$ python -q
>>> import numpy as np
>>> from numpy import linalg as LA
>>> np.set_printoptions(precision=2, suppress=True, linewidth=100)
>>> E = np.loadtxt("m.csv", delimiter=",")
>>> E
array([[0., 2., 2., 2., 1., 2., 2., 1., 1., 0., 1.],
       [1., 0., 1., 1., 0., 1., 0., 0., 0., 1., 1.],
       [1., 0., 1., 1., 2., 2., 1., 1., 2., 2., 0.],
       [0., 0., 1., 1., 2., 1., 2., 0., 2., 0., 0.],
       [0., 2., 1., 1., 1., 1., 0., 0., 2., 1., 2.],
       [2., 0., 1., 0., 1., 0., 2., 0., 2., 1., 0.],
       [1., 0., 2., 1., 0., 0., 0., 2., 0., 0., 1.],
       [1., 1., 2., 1., 2., 2., 1., 2., 1., 2., 0.],
       [2., 2., 1., 1., 1., 2., 2., 1., 1., 0., 0.],
       [4., 2., 6., 6., 1., 6., 2., 1., 1., 4., 5.]])
>>> Uu, sv, Vh = LA.svd(E)
>>> print(np.argmax(sv[:-1] / (sv[1:] + 1e-6)) + 1)
9
>>> sv.round(2) + 0
array([16.23,  5.51,  3.31,  3.  ,  2.68,  2.23,  2.07,  0.85,  0.42,  0.  ])
>>> Y = Uu[:, :9] @ np.diag(sv[:9]) @ Vh[:9]
>>> print(Y.round(2) + 0)
[[0. 2. 2. 2. 1. 2. 2. 1. 1. 0. 1.]
 [1. 0. 1. 1. 0. 1. 0. 0. 0. 1. 1.]
 [1. 0. 1. 1. 2. 2. 1. 1. 2. 2. 0.]
 [0. 0. 1. 1. 2. 1. 2. 0. 2. 0. 0.]
 [0. 2. 1. 1. 1. 1. 0. 0. 2. 1. 2.]
 [2. 0. 1. 0. 1. 0. 2. 0. 2. 1. 0.]
 [1. 0. 2. 1. 0. 0. 0. 2. 0. 0. 1.]
 [1. 1. 2. 1. 2. 2. 1. 2. 1. 2. 0.]
 [2. 2. 1. 1. 1. 2. 2. 1. 1. 0. 0.]
 [4. 2. 6. 6. 1. 6. 2. 1. 1. 4. 5.]]
>>> LA.matrix_rank(E, rtol=0.05)
np.int64(8)
>>> round(LA.norm(E - Y, 2), 2), round(sv[9], 2)
(np.float64(0.0), np.float64(0.0))
>>> Uu, sv, Vh = LA.svd(E)
>>> vecs = Vh[:(sv > 1e-8).sum()]
>>> rng = np.random.default_rng(9358)
>>> vec = E[0] + -3 * E[7] + rng.integers(2) * np.eye(11)[3]
>>> vec
array([-3., -1., -4., -1., -5., -4., -1., -5., -2., -6.,  1.])
>>> print(np.allclose(vecs.T @ vecs @ vec, vec))
True
>>> round(LA.norm(E, 2) / LA.norm(E), 2)
np.float64(0.89)
>>> LA.cond(E) > 100
np.True_
>>> LA.matrix_rank(E, rtol=0.1)
np.int64(7)
>>> Y = np.array([[1, 0],
...     [2, -1],
...     [2, -1],
...     [2, -2],
...     [0, -1],
...     [2, 1],
...     [0, 2],
...     [2, 0],
...     [1, -1],
...     [2, -2],
...     [-1, 0]])
>>> E @ Y
array([[ 18.,  -4.],
       [  8.,  -4.],
       [ 17.,  -7.],
       [  8.,  -2.],
       [ 12.,  -9.],
       [  8.,  -2.],
       [ 10.,  -4.],
       [ 22.,  -8.],
       [ 17.,  -1.],
       [ 50., -20.]])
>>> print(np.einsum("ik,kj->ji", E, Y))
[[ 18.   8.  17.   8.  12.   8.  10.  22.  17.  50.]
 [ -4.  -4.  -7.  -2.  -9.  -2.  -4.  -8.  -1. -20.]]
>>> np.einsum("ij,ij->i", E, E)
array([ 24.,   6.,  21.,  15.,  17.,  15.,  11.,  25.,  21., 176.])
>>> np.einsum("ij->j", E)
array([12.,  9., 18., 15., 11., 17., 12.,  8., 12., 11., 10.])
>>> np.vstack([E, Y.T]).shape
(12, 11)
>>> LA.matrix_rank(E @ Y)
np.int64(2)
>>> np.round(np.trace(LA.pinv(E) @ E), 2)
np.float64(9.0)
>>> LA.lstsq(E[:-1].T, E[-1])[2]
np.int32(9)
>>> np.unique(E.round(6), axis=0).shape
(10, 11)
>>> np.abs(np.diag(LA.qr(E)[1])) > 1e-9
array([ True,  True,  True,  True,  True,  True,  True,  True,  True, False])
>>> np.allclose(E[:-1].T @ LA.lstsq(E[:-1].T, E[-1])[0], E[-1])
True
>>> J = np.loadtxt("test14.csv", delimiter=",")
>>> J
array([[ 0., -1., -6., -1., -6., -3., -7.,  5.,  0., -8.,  3.,  1.,  7., -8.],
       [ 8., -6., -3., -3.,  3., -8.,  2., -1.,  8., -7., -6., -7., -1., -5.],
       [ 6.,  3.,  3., -5.,  4., -1., -2.,  7.,  0.,  9., -2., -3.,  9., -8.],
       [-5.,  5., -8.,  9., -8.,  6.,  7., -8., -1.,  6.,  2., -7., -3., -9.],
       [-8., -9., -2., -9.,  3., -5.,  5.,  6., -6.,  8., -4., -1.,  3.,  9.],
       [ 6., -3., -4., -6.,  0., -2., -6., -9., -3., -1.,  7.,  0., -5., -9.],
       [ 6., -8., -1.,  4., -1., -6.,  3.,  5., -7.,  1.,  1.,  5.,  0., -8.],
       [-3., -9.,  2.,  2.,  0., -3., -5.,  8.,  2., -4.,  9.,  4.,  1.,  7.],
       [ 0.,  2.,  3., -5., -2., -1., -1.,  4.,  3.,  0., -5., -3.,  7., -4.],
       [ 5., -7.,  0., -5., -1., -8.,  9.,  4., -5.,  5., -9.,  5.,  6.,  8.],
       [-4., -3., -8.,  3.,  6.,  6., -5.,  9.,  3., -5.,  4.,  8., -6.,  3.],
       [-6., -3., -3., -8.,  1., -4., -8.,  6., -8.,  9.,  0., -1.,  1., -2.],
       [-5.,  0., -2., -4.,  4., -8., -3., -9.,  8., -9., -9.,  7., -4.,  2.],
       [-5., -9., -6., -2., -3.,  4.,  0.,  5., -1., -3., -4.,  5., -4.,  8.]])
>>> O, vecs = LA.qr(J[:, :9])[0], LA.qr(J[:, 9:])[0]
>>> sv = LA.svd(O.T @ vecs, compute_uv=False)
>>> (sv > 0.9).sum()
np.int64(2)
>>> print(np.round(LA.norm(O @ O.T - vecs @ vecs.T, 2), 2))
1.0
>>> np.degrees(np.arccos(sv.clip(0, 1)))
array([ 5.98, 17.92, 26.57, 35.85, 58.9 ])
